In [1]: import numpy as np

In [2]: from numpy import linalg as LA

In [3]: np.set_printoptions(suppress=True, linewidth=160)

In [4]: rd = lambda a: np.round(a, 3) + 0

In [5]: J = np.loadtxt("data.csv", delimiter=",")

In [6]: rd(J)
Out[6]: 
array([[-0.202, -0.408, -0.89 ],
       [-0.269, -0.851,  0.451],
       [-0.942,  0.331,  0.062]])

In [7]: rng = np.random.default_rng(77)

In [8]: z = rng.permutation(3)

In [9]: B = J[:, z] * rng.choice([-1, 1], 3)

In [10]: rd(B)
Out[10]: 
array([[-0.89 , -0.202, -0.408],
       [ 0.451, -0.269, -0.851],
       [ 0.062, -0.942,  0.331]])

In [11]: U, _, VT = LA.svd(J.T @ B)

In [12]: z
Out[12]: array([2, 0, 1])

In [13]: rd(LA.lstsq(J, B)[0])
Out[13]: 
array([[0., 1., 0.],
       [0., 0., 1.],
       [1., 0., 0.]])

In [14]: m1 = np.loadtxt("case4.csv", delimiter=",")

In [15]: m1
Out[15]: 
array([[ 4.,  2.,  7.],
       [ 6.,  3.,  9.],
       [10.,  5., 13.],
       [12.,  6., 15.],
       [ 8.,  4., 11.],
       [14.,  7., 17.],
       [10.,  5., 13.],
       [10.,  5., 13.],
       [ 6.,  3.,  9.],
       [10.,  5., 13.],
       [ 6.,  3.,  9.],
       [ 0.,  0.,  3.],
       [10.,  5., 13.],
       [12.,  6., 15.],
       [ 0.,  0.,  3.],
       [14.,  7., 17.],
       [ 2.,  1.,  5.],
       [ 0.,  0.,  3.],
       [ 8.,  4., 11.],
       [ 0.,  0.,  3.],
       [ 4.,  2.,  7.],
       [ 8.,  4., 11.]])

In [16]: # null space of dimension 1

In [17]: U, sigma, VT = LA.svd(m1)

In [18]: np.argmax(sigma[:-1] / (sigma[1:] + 1e-6)) + 1
Out[18]: np.int64(2)

In [19]: rd(sigma)
Out[19]: array([67.149,  4.903,  0.   ])

In [20]: B = U[:, :2] @ np.diag(sigma[:2]) @ VT[:2]

In [21]: rd(np.abs(m1 - B).max())
Out[21]: np.float64(0.0)

In [22]: LA.matrix_rank(m1, rtol=0.05)
Out[22]: np.int64(2)

In [23]: rd(B)
Out[23]: 
array([[ 4.,  2.,  7.],
       [ 6.,  3.,  9.],
       [10.,  5., 13.],
       [12.,  6., 15.],
       [ 8.,  4., 11.],
       [14.,  7., 17.],
       [10.,  5., 13.],
       [10.,  5., 13.],
       [ 6.,  3.,  9.],
       [10.,  5., 13.],
       [ 6.,  3.,  9.],
       [ 0.,  0.,  3.],
       [10.,  5., 13.],
       [12.,  6., 15.],
       [ 0.,  0.,  3.],
       [14.,  7., 17.],
       [ 2.,  1.,  5.],
       [ 0.,  0.,  3.],
       [ 8.,  4., 11.],
       [ 0.,  0.,  3.],
       [ 4.,  2.,  7.],
       [ 8.,  4., 11.]])

In [24]: rd(LA.norm(m1 - B) / LA.norm(m1))
Out[24]: np.float64(0.0)

In [25]: z = m1[:, 2] > np.median(m1[:, 2])

In [26]: r0 = m1[z].mean(axis=0) - m1[~z].mean(axis=0)

In [27]: z.astype(int)
Out[27]: array([0, 0, 1, 1, 0, 1, 1, 1, 0, 1, 0, 0, 1, 1, 0, 1, 0, 0, 0, 0, 0, 0])

In [28]: rd((((m1 - m1.mean(axis=0)) @ r0 > 0) == z).mean())
Out[28]: np.float64(0.864)

In [29]: ((m1 - m1.mean(axis=0)) @ r0 > 0).astype(int)
Out[29]: array([0, 0, 1, 1, 1, 1, 1, 1, 0, 1, 0, 0, 1, 1, 0, 1, 0, 0, 1, 0, 0, 1])

In [30]: np.argsort(-np.abs(r0).round(6), kind="stable")
Out[30]: array([0, 2, 1])
